% ipython --no-banner

In [1]: import numpy as np

In [2]: import numpy.linalg as la

In [3]: np.set_printoptions(precision=3, suppress=True, linewidth=120)

In [4]: data = np.load("test15.npy")

In [5]: data
Out[5]: 
array([[ 0.26,  0.24,  0.22],
       [ 0.01, -1.01, -0.78],
       [-0.06, -0.3 , -0.24],
       [ 1.2 , -0.89, -0.53]])

In [6]: np.count_nonzero(data)
Out[6]: np.int64(12)

In [7]: round(la.norm(data), 3)
Out[7]: np.float64(2.113)

In [8]: data.sum(axis=1)
Out[8]: array([ 0.72, -1.78, -0.6 , -0.22])

In [9]: rng = np.random.default_rng(45049)

In [10]: F = rng.normal(size=(15, 4))

In [11]: F = 5 * F / la.norm(F, axis=1, keepdims=True)

In [12]: F
Out[12]: 
array([[-0.026,  1.044, -1.16 , -4.75 ],
       [-0.491, -1.784, -4.588, -0.724],
       [ 2.509,  1.882, -3.343, -1.997],
       [ 2.625, -3.486, -1.887, -1.549],
       [-1.459,  3.268,  0.103, -3.49 ],
       [-3.67 , -0.927, -3.015, -1.257],
       [-3.758, -1.243, -1.036,  2.874],
       [ 1.107,  2.008,  4.408,  0.555],
       [-0.546, -2.511,  1.931, -3.83 ],
       [ 3.798, -3.031,  0.428,  1.098],
       [ 0.801,  3.653, -0.872, -3.202],
       [ 1.145, -1.222,  0.476, -4.687],
       [ 3.635,  0.827,  3.195,  0.946],
       [ 3.277, -0.841, -3.088,  2.005],
       [ 1.17 ,  4.506, -0.538,  1.743]])

In [13]: Xs = (F - F.mean(axis=0)) / F.std(axis=0)

In [14]: Xs.std(axis=0)
Out[14]: array([1., 1., 1., 1.])

In [15]: np.argwhere(np.abs(Xs) > 2)
Out[15]: array([[7, 2]])

In [16]: b = la.lstsq(np.delete(Xs, 1, axis=1), Xs[:, 1])[0]

In [17]: np.round(1 - np.var(Xs[:, 1] - np.delete(Xs, 1, axis=1) @ b), 3)
Out[17]: np.float64(0.035)

In [18]: np.abs(b).argmax()
Out[18]: np.int64(1)
